In [1]: import numpy as np

In [2]: import numpy.linalg as la

In [3]: np.set_printoptions(precision=1, suppress=True, linewidth=160, sign=" ")

In [4]: K = np.loadtxt("w.csv", delimiter=",")

In [5]: print(K)
[[ 0. -3.  1.  1.  3.]
 [ 3.  0.  4. -2.  3.]
 [-1. -4.  0.  0.  3.]
 [-1.  2.  0.  0. -5.]
 [-3. -3. -3.  5.  0.]]

In [6]: B = np.array([[0, 0, -1], [-2, 1, -1], [2, 0, -3], [-3, -1, 3], [2, -1, 1]])

In [7]: print(np.einsum("ij,ij->i", K, K))
[ 20.  38.  26.  30.  52.]

In [8]: np.vstack([K, B.T]).shape
Out[8]: (8, 5)

In [9]: print(np.einsum("ik,kj->ji", K, B))
[[ 11.  20.  14. -14. -15.]
 [ -7.  -1.  -7.   7.  -8.]
 [  6. -18.   8.  -6.  30.]]

In [10]: la.matrix_rank(np.vstack([K, B.T]))
Out[10]: np.int64(5)

In [11]: la.matrix_rank(K @ B)
Out[11]: np.int64(3)

In [12]: np.einsum("ik,kj->ij", K, B)
Out[12]: 
array([[ 11.,  -7.,   6.],
       [ 20.,  -1., -18.],
       [ 14.,  -7.,   8.],
       [-14.,   7.,  -6.],
       [-15.,  -8.,  30.]])

In [13]: B.T @ K.T
Out[13]: 
array([[ 11.,  20.,  14., -14., -15.],
       [ -7.,  -1.,  -7.,   7.,  -8.],
       [  6., -18.,   8.,  -6.,  30.]])

In [14]: np.einsum("ij->j", K)
Out[14]: array([-2., -8.,  2.,  4.,  4.])

In [15]: M = np.loadtxt("test6.csv", delimiter=",")

In [16]: print(M)
[[ 1.  3.  0.  2.  1.  3.]
 [ 0.  3.  3.  2.  1.  3.]
 [ 0.  0.  0.  2.  3.  1.]
 [ 0.  0.  0.  2.  1.  1.]
 [ 0.  0.  0.  0.  2.  2.]
 [ 0.  0.  0.  0.  0.  1.]]

In [17]: left, s, VT = la.svd(M, full_matrices=False)

In [18]: round(np.sqrt((s ** 2).sum()), 1), round(float(la.norm(M)), 1)
Out[18]: (np.float64(9.2), 9.2)

In [19]: print(np.abs(left[:, 0]).round(6).argmax())
1

In [20]: np.round(s / s[0], 1) + 0
Out[20]: array([ 1. ,  0.5,  0.3,  0.2,  0.1,  0. ])

In [21]: s.round(1) + 0
Out[21]: array([ 8. ,  3.6,  2.1,  1.9,  0.9,  0. ])

In [22]: (s > 1e-8).sum()
Out[22]: np.int64(5)

In [23]: np.unravel_index(np.abs(M).argmax(), M.shape)
Out[23]: (np.int64(0), np.int64(1))

In [24]: la.matrix_rank(M)
Out[24]: np.int64(5)

In [25]: np.round(la.svd(M, compute_uv=False), 1) + 0
Out[25]: array([ 8. ,  3.6,  2.1,  1.9,  0.9,  0. ])

In [26]: M.shape
Out[26]: (6, 6)

In [27]: left, s, VT = la.svd(M)

In [28]: s.round(1) + 0
Out[28]: array([ 8. ,  3.6,  2.1,  1.9,  0.9,  0. ])

In [29]: B = left[:, :5] @ np.diag(s[:5]) @ VT[:5]

In [30]: la.matrix_rank(B)
Out[30]: np.int64(5)

In [31]: round(la.norm(M - B, 2), 1), np.round(s[5], 1)
Out[31]: (np.float64(0.0), np.float64(0.0))

In [32]: feats = np.load("data.npy")

In [33]: feats
Out[33]: 
array([[ 3,  3,  2,  2,  1,  3,  0,  0],
       [-3, -3, -2, -2, -1, -3,  0,  0],
       [ 3,  3,  2,  2,  1,  3,  0,  0],
       [ 3,  3,  2,  2,  1,  3,  0,  0],
       [ 3,  3,  2,  2,  1,  3,  0,  0],
       [ 0,  0,  0,  0,  0,  0,  0,  0],
       [ 3,  3,  2,  2,  1,  3,  0,  0],
       [-6, -6, -4, -4, -2, -6,  0,  0],
       [ 3,  3,  2,  2,  1,  3,  0,  0]])

In [34]: left, s, VT = la.svd(feats)

In [35]: s.round(1) + 0
Out[35]: array([ 19.9,   0. ,   0. ,   0. ,   0. ,   0. ,   0. ,   0. ])

In [36]: B = left[:, :1] @ np.diag(s[:1]) @ VT[:1]

In [37]: B
Out[37]: 
array([[ 3.,  3.,  2.,  2.,  1.,  3.,  0.,  0.],
       [-3., -3., -2., -2., -1., -3.,  0.,  0.],
       [ 3.,  3.,  2.,  2.,  1.,  3.,  0.,  0.],
       [ 3.,  3.,  2.,  2.,  1.,  3.,  0.,  0.],
       [ 3.,  3.,  2.,  2.,  1.,  3.,  0.,  0.],
       [ 0.,  0.,  0.,  0.,  0.,  0.,  0.,  0.],
       [ 3.,  3.,  2.,  2.,  1.,  3.,  0.,  0.],
       [-6., -6., -4., -4., -2., -6.,  0.,  0.],
       [ 3.,  3.,  2.,  2.,  1.,  3.,  0.,  0.]])

In [38]: round(float(np.abs(feats - B).max()), 1)
Out[38]: 0.0

In [39]: print(la.matrix_rank(B, rtol=0.1))
1

In [40]: la.cond(B) > 100
Out[40]: np.True_

In [41]: print([round(float(x), 1) for x in la.svd(B, compute_uv=False)[:3]])
[19.9, 0.0, 0.0]

In [42]: round(la.norm(B, 2) / la.norm(B), 1)
Out[42]: np.float64(1.0)

In [43]: np.argsort(-la.norm(B, axis=0).round(6), kind="stable")[:3]
Out[43]: array([ 0,  1,  5])

In [44]: A = np.loadtxt("dump.csv", delimiter=",")

In [45]: A
Out[45]: 
array([[-0.2, -0.1, -0.7, -0.6,  0.1,  0.6,  0. ,  0. ],
       [ 1.7,  2. , -0.7,  8.2,  0.7,  0.8, -0.8, -1. ],
       [ 0.1,  0.4, -0.2,  1.6, -0.9, -0.8,  1. ,  0.3],
       [-0.6, -0.3,  0.5, -1.1,  0.6, -0.3,  0.6, -0.6],
       [-1.1, -0.5, -0.3, -2.2,  0. , -1.7,  0. , -0.5],
       [ 1.1, -0.3, -1.9, -1.4,  0.7, -0.3,  0.4,  1.8],
       [ 0.8,  2.6,  0.6, 11.1, -1.8,  0.6, -0.4,  0. ],
       [ 0.2, -0.5,  0.4, -2.2, -1. ,  0.2, -0.3, -1.3],
       [ 0. ,  1.4, -1.2,  5.9,  0.8, -0.6,  1.9,  0. ],
       [-0.7, -1. , -0.3, -3.8, -0.8,  2.1,  0.8, -0.2],
       [ 1.8,  1.7, -1.9,  6.4, -2.2,  1.8, -0.6,  1.3],
       [ 0. , -0.3,  1.6, -1.2,  1.4,  2.1,  2.6,  0.5],
       [-1.4, -0.6,  0.1, -2.4,  2.6,  1.6, -1.6,  0.5],
       [ 0. ,  0. , -0.5,  0.1,  1.1, -1.5,  0.3, -0.4],
       [-2. ,  1. , -1.1,  3.7,  0.6,  0.8,  0.8, -0.3],
       [-1.1,  0.6, -0.8,  2.8, -0.9, -0.1, -1. , -0.2],
       [ 0.3, -0.6, -1.3, -2.7,  1.2, -0.1,  0.5,  0.8],
       [ 0.5,  2.6, -1.8, 10. , -0.8,  0.6, -0.8,  0.1],
       [-1.4,  0.8, -1.1,  2.8, -0.5,  2.4,  1.2, -1. ],
       [ 1.4,  0.5, -0.1,  2. ,  0.1, -1.4, -0.7, -0.1],
       [-1. ,  0.2, -0.4,  0.4, -0.2,  0. ,  1.7,  0.8],
       [ 0.3, -2. ,  1.9, -8.2, -2.9, -0.6, -0.5, -0.7],
       [ 2.2, -1.1,  0.2, -4.4,  0.6, -1.6,  0.9,  1. ],
       [-0.7, -0.9,  0.1, -3.8,  0.3, -1. , -0.1, -1. ],
       [-1.1,  0.7,  0.7,  3.7,  0.4, -0.6, -0.7, -1.2],
       [ 1.1, -0.8,  1.2, -3.1, -1.2, -1.3,  2.8, -1.5],
       [ 0. , -0.7, -1.2, -2.4,  1.5, -0.5,  1.4,  0.4],
       [ 1.2, -0.6, -2.3, -2.1,  0. ,  1.8,  0.9,  1. ],
       [-0.8,  0.5,  1.6,  2. , -0.5,  1.4, -0.4, -0.1],
       [-1.2, -1.6, -0.7, -5.9, -0.5,  0.6,  0. ,  0. ]])

In [46]: d = la.norm(A[:, None] - A[None], axis=-1)

In [47]: np.unravel_index(d.round(6).argmax(), d.shape)
Out[47]: (np.int64(6), np.int64(21))

In [48]: d[:5, :5]
Out[48]: 
array([[  0. ,   9.4,   3.1,   1.9,   3. ],
       [  9.4,   0. ,   7.7,  10.1,  11.4],
       [  3.1,   7.7,   0. ,   3.5,   4.5],
       [  1.9,  10.1,   3.5,   0. ,   2.2],
       [  3. ,  11.4,   4.5,   2.2,   0. ]])

In [49]: d[23].round(6).argsort(kind="stable")[:4]
Out[49]: array([ 23,   4,   7,   3])

In [50]: print(d.shape)
(30, 30)

In [51]: W0 = np.load("arr.npy")

In [52]: W0
Out[52]: 
array([[ 0.,  0.,  0.,  0.,  5.],
       [ 0.,  0.,  0.,  5.,  2.],
       [ 0.,  0.,  0.,  4.,  6.],
       [ 0.,  5.,  4.,  0.,  0.],
       [ 5.,  2.,  6.,  0.,  0.]])

In [53]: np.round(la.det(W0[::-1]), 1)
Out[53]: np.float64(0.0)

In [54]: np.round(la.det(W0.T), 1)
Out[54]: np.float64(0.0)

In [55]: np.kron(np.eye(2, dtype=int), W0)
Out[55]: 
array([[ 0.,  0.,  0.,  0.,  5.,  0.,  0.,  0.,  0.,  0.],
       [ 0.,  0.,  0.,  5.,  2.,  0.,  0.,  0.,  0.,  0.],
       [ 0.,  0.,  0.,  4.,  6.,  0.,  0.,  0.,  0.,  0.],
       [ 0.,  5.,  4.,  0.,  0.,  0.,  0.,  0.,  0.,  0.],
       [ 5.,  2.,  6.,  0.,  0.,  0.,  0.,  0.,  0.,  0.],
       [ 0.,  0.,  0.,  0.,  0.,  0.,  0.,  0.,  0.,  5.],
       [ 0.,  0.,  0.,  0.,  0.,  0.,  0.,  0.,  5.,  2.],
       [ 0.,  0.,  0.,  0.,  0.,  0.,  0.,  0.,  4.,  6.],
       [ 0.,  0.,  0.,  0.,  0.,  0.,  5.,  4.,  0.,  0.],
       [ 0.,  0.,  0.,  0.,  0.,  5.,  2.,  6.,  0.,  0.]])

In [56]: np.round(la.det(2 * W0), 1), np.round(la.det(W0), 1)
Out[56]: (np.float64(0.0), np.float64(0.0))

In [57]: print(np.round(np.poly(W0), 1) + 0)
[   1.    0. -106.    0. 1509.    0.]

In [58]: ev, V = la.eigh(W0)

In [59]: vec = np.array([-1, 1, 3, 2, 1])

In [60]: vec @ W0 @ vec
Out[60]: np.float64(98.0)

In [61]: (np.sign(V[:, -1].round(6)) == np.sign(V[0, -1].round(6))).astype(int)
Out[61]: array([ 1,  1,  1,  1,  1])

In [62]: np.round(V * np.maximum(ev, 0) @ V.T, 1) + 0
Out[62]: 
array([[ 1.9,  0. ,  1.6,  0. ,  2.5],
       [ 0. ,  2.1,  1.7,  2.5,  1. ],
       [ 1.6,  1.7,  2.8,  2. ,  3. ],
       [ 0. ,  2.5,  2. ,  2.9,  1.3],
       [ 2.5,  1. ,  3. ,  1.3,  3.8]])

In [63]: np.abs(W0).sum(axis=1).max(), np.round(np.abs(ev).max(), 1)
Out[63]: (np.float64(13.0), np.float64(9.4))

In [64]: np.round(V * np.abs(ev) @ V.T, 1) + 0
Out[64]: 
array([[ 3.8, -0.1,  3.3,  0. ,  0. ],
       [-0.1,  4.2,  3.3,  0. ,  0. ],
       [ 3.3,  3.3,  5.5,  0. ,  0. ],
       [ 0. ,  0. ,  0. ,  5.9,  2.5],
       [ 0. ,  0. ,  0. ,  2.5,  7.7]])

In [65]: round(float(vec @ W0 @ vec / (vec @ vec)), 1), round(float(ev[0]), 1), round(ev[-1], 1)
Out[65]: (6.1, -9.4, np.float64(9.4))

In [66]: la.eigvalsh(W0[1:, 1:])
Out[66]: array([-8.6, -2.5,  2.5,  8.6])

In [67]: left, s, VT = la.svd(W0)

In [68]: s
Out[68]: array([ 9.4,  9.4,  4.1,  4.1, -0. ])

In [69]: B = left[:, :4] @ np.diag(s[:4]) @ VT[:4]

In [70]: np.round(la.norm(W0 - B, 2), 1), s[4]
Out[70]: (np.float64(0.0), np.float64(-0.0))

In [71]: np.round(np.abs(W0 - B).max(), 1)
Out[71]: np.float64(0.0)

In [72]: r = la.matrix_rank(W0)

In [73]: r
Out[73]: np.int64(4)

In [74]: null = la.svd(W0)[2][r:].T

In [75]: np.round(W0 @ null, 1) + 0
Out[75]: 
array([[ 0.],
       [ 0.],
       [ 0.],
       [ 0.],
       [ 0.]])

In [76]: [int(la.matrix_rank(np.delete(W0, i, axis=0))) for i in range(5)]
Out[76]: [4, 4, 4, 3, 3]

In [77]: np.trace(W0)
Out[77]: np.float64(0.0)

In [78]: la.matrix_power(W0, 4)
Out[78]: 
array([[ 1625.,  1500.,  2630.,     0.,     0.],
       [ 1500.,  1965.,  2892.,     0.,     0.],
       [ 2630.,  2892.,  4628.,     0.,     0.],
       [    0.,     0.,     0.,  2837.,  3604.],
       [    0.,     0.,     0.,  3604.,  5381.]])

In [79]: W0 @ W0
Out[79]: 
array([[ 25.,  10.,  30.,   0.,   0.],
       [ 10.,  29.,  32.,   0.,   0.],
       [ 30.,  32.,  52.,   0.,   0.],
       [  0.,   0.,   0.,  41.,  34.],
       [  0.,   0.,   0.,  34.,  65.]])

In [80]: np.allclose(W0, W0.T)
Out[80]: True

In [81]: (W0 + W0.T) / 2
Out[81]: 
array([[ 0.,  0.,  0.,  0.,  5.],
       [ 0.,  0.,  0.,  5.,  2.],
       [ 0.,  0.,  0.,  4.,  6.],
       [ 0.,  5.,  4.,  0.,  0.],
       [ 5.,  2.,  6.,  0.,  0.]])

In [82]: np.round(np.sort(np.abs(la.eigvals(W0))), 1) + 0
Out[82]: array([ 0. ,  4.1,  4.1,  9.4,  9.4])

In [83]: round(la.det(W0), 1)
Out[83]: np.float64(0.0)

In [84]: np.round(np.abs(la.eigvals(W0)).max(), 1)
Out[84]: np.float64(9.4)

In [85]: print(np.allclose(W0 @ W0.T, W0.T @ W0))
True

In [86]: F = np.load("a.npy")

In [87]: F
Out[87]: 
array([[ 0.5,  0. ,  0.5,  0. ,  0. ],
       [ 0. ,  0.5,  0.2,  0.2,  0. ],
       [ 0. ,  0. ,  0.5,  0. ,  0.5],
       [ 0. ,  0. ,  0. ,  1. ,  0. ],
       [ 0. ,  0. ,  0. ,  0. ,  1. ]])

In [88]: B = F / np.sqrt((F ** 2).mean(axis=1, keepdims=True))

In [89]: la.matrix_rank(B) == la.matrix_rank(F)
Out[89]: np.True_

In [90]: np.round(F - F.mean(axis=1, keepdims=True), 1) + 0
Out[90]: 
array([[ 0.3, -0.2,  0.3, -0.2, -0.2],
       [-0.2,  0.3,  0. ,  0. , -0.2],
       [-0.2, -0.2,  0.3, -0.2,  0.3],
       [-0.2, -0.2, -0.2,  0.8, -0.2],
       [-0.2, -0.2, -0.2, -0.2,  0.8]])

In [91]: B[1]
Out[91]: array([ 0. ,  1.8,  0.9,  0.9,  0. ])

In [92]: P = np.triu(np.array([[5, -3, -3, -3, -5],
    ...:     [-5, 3, 1, 4, 1],
    ...:     [5, -3, 4, -2, -1],
    ...:     [5, 5, 0, -1, -3],
    ...:     [1, -1, -1, 4, 4]]), 1) + np.eye(5)

In [93]: B = P @ F @ la.inv(P)

In [94]: round(la.det(B), 1)
Out[94]: np.float64(0.1)

In [95]: np.trace(B), np.trace(F)
Out[95]: (np.float64(3.5), np.float64(3.5))

In [96]: print(np.poly(B))
[ 1.  -3.5  4.8 -3.1  1.  -0.1]

In [97]: ev, V = la.eig(F)

In [98]: ev
Out[98]: array([ 0.5,  0.5,  0.5,  1. ,  1. ])

In [99]: print(F @ V[:, 0] - ev[0] * V[:, 0])
[ 0.  0.  0.  0.  0.]

In [100]: print(np.sort(la.eigvals(F.T)))
[ 0.5  0.5  0.5  1.   1. ]

In [101]: np.sort(la.eigvals(F @ F))
Out[101]: array([ 0.2,  0.2,  0.2,  1. ,  1. ])
